>>> import numpy as np
>>> import numpy.linalg as la
>>> np.set_printoptions(precision=2, suppress=True, linewidth=120)
>>> out = np.array([[1, 0, 5], [6, 5, 5], [6, 2, 8], [5, 8, 1], [9, 4, 4]])
>>> C = np.array([[0, 5, 2, 3], [-3, -3, 4, -4], [3, -3, -1, -3]])
>>> rng = np.random.default_rng(967)
>>> K = out @ C + 0.05 * rng.normal(size=(5, 4))
>>> print(K.round(2) + 0)
[[ 14.95  -9.91  -3.02 -12.01]
 [  0.09   0.01  27.08 -17.04]
 [ 18.     0.    12.02 -13.96]
 [-20.99  -2.    41.05 -19.96]
 [  0.    21.05  30.03  -0.97]]
>>> print(la.svd(K, compute_uv=False))
[65.74 32.64 25.47  0.07]
>>> print(np.unravel_index(np.abs(K).argmax(), K.shape))
(np.int64(3), np.int64(2))
>>> print(K.sum(axis=0))
[ 12.04   9.15 107.16 -63.95]
>>> print(la.cond(K) > 100)
True
>>> vec = np.array([-1, -1, -1, -2])
>>> rhs = K @ vec
>>> print(la.lstsq(K, rhs)[0])
[-1. -1. -1. -2.]
>>> print(np.round(la.pinv(K) @ K, 2) + 0)
[[1. 0. 0. 0.]
 [0. 1. 0. 0.]
 [0. 0. 1. 0.]
 [0. 0. 0. 1.]]
>>> print(la.solve(K.T @ K, K.T @ rhs))
[-1. -1. -1. -2.]
>>> rhs = rhs + 0.3 * rng.normal(size=5)
>>> print(rhs)
[ 21.85   7.01  -2.13  21.68 -49.2 ]
>>> b, *_ = la.lstsq(K, rhs)
>>> print(b.round())
[-1. -2. -0. -1.]
>>> P = K @ la.solve(K.T @ K, K.T)
>>> print(np.diag(P))
[0.98 0.3  0.89 0.85 0.99]
>>> print(np.allclose(P @ P, P))
True
